>>> import numpy as np
>>> np.set_printoptions(suppress=True, linewidth=160)
>>> tidy = lambda a: np.round(a, 3) + 0
>>> W0 = np.load("a.npy")
>>> print(W0)
[[ 1.  2.  0.  0.]
 [ 2. -2.  2.  0.]
 [ 0.  2.  2.  2.]
 [ 0.  0.  2.  0.]]
>>> print(W0 - W0[0])
[[ 0.  0.  0.  0.]
 [ 1. -4.  2.  0.]
 [-1.  0.  2.  2.]
 [-1. -2.  2.  0.]]
>>> print(W0.shape)
(4, 4)
>>> print(np.diff(W0, axis=0))
[[ 1. -4.  2.  0.]
 [-2.  4.  0.  2.]
 [ 0. -2.  0. -2.]]
>>> print(tidy(np.linalg.svd(W0, compute_uv=False)))
[3.907 3.712 1.751 0.945]
>>> print(np.abs(W0).max())
2.0
>>> print(np.linalg.matrix_rank(W0))
4
>>> print(W0.sum(axis=1))
[3. 2. 6. 2.]
>>> print(tidy(np.linalg.norm(W0)))
5.745
>>> J = np.load("mat.npy")
>>> print(tidy(J))
[[0.474 0.474 0.158]
 [0.474 0.474 0.158]
 [0.158 0.158 0.053]]
>>> # columns 0 and 1 are equal
>>> U, sigma, Vh = np.linalg.svd(J, full_matrices=False)
>>> print(np.allclose(U * sigma @ Vh, J))
True
>>> print(tidy(Vh @ Vh.T))
[[1. 0. 0.]
 [0. 1. 0.]
 [0. 0. 1.]]
>>> print(np.abs(U[:, 0]).round(6).argmax())
0
>>> print(np.sqrt((sigma ** 2).sum()), tidy(np.linalg.norm(J)))
1.0 1.0
>>> print(U.shape, sigma.shape, Vh.shape)
(3, 3) (3,) (3, 3)
>>> print(np.cumsum(sigma ** 2) / np.sum(sigma ** 2))
[1. 1. 1.]
>>> print((sigma > 1e-8).sum())
1
>>> data = np.load("data.npy")
>>> print(tidy(data))
[[-0.514  1.909  0.304]
 [-0.129 -0.348  1.965]
 [ 1.928  0.486  0.212]]
>>> P = np.triu(np.array([[1, 1, 2], [1, -2, 1], [2, 2, -2]]), 1) + np.eye(3)
>>> out = P @ data @ np.linalg.inv(P)
>>> print(tidy(np.linalg.det(out)))
8.0
>>> print(tidy(np.poly(out)))
[ 1.    0.65 -1.3  -8.  ]
>>> print(tidy(out))
[[ 3.214 -0.682 -3.052]
 [ 1.8   -1.662  0.24 ]
 [ 1.928 -1.443 -2.202]]
>>> print(np.linalg.matrix_rank(out))
3
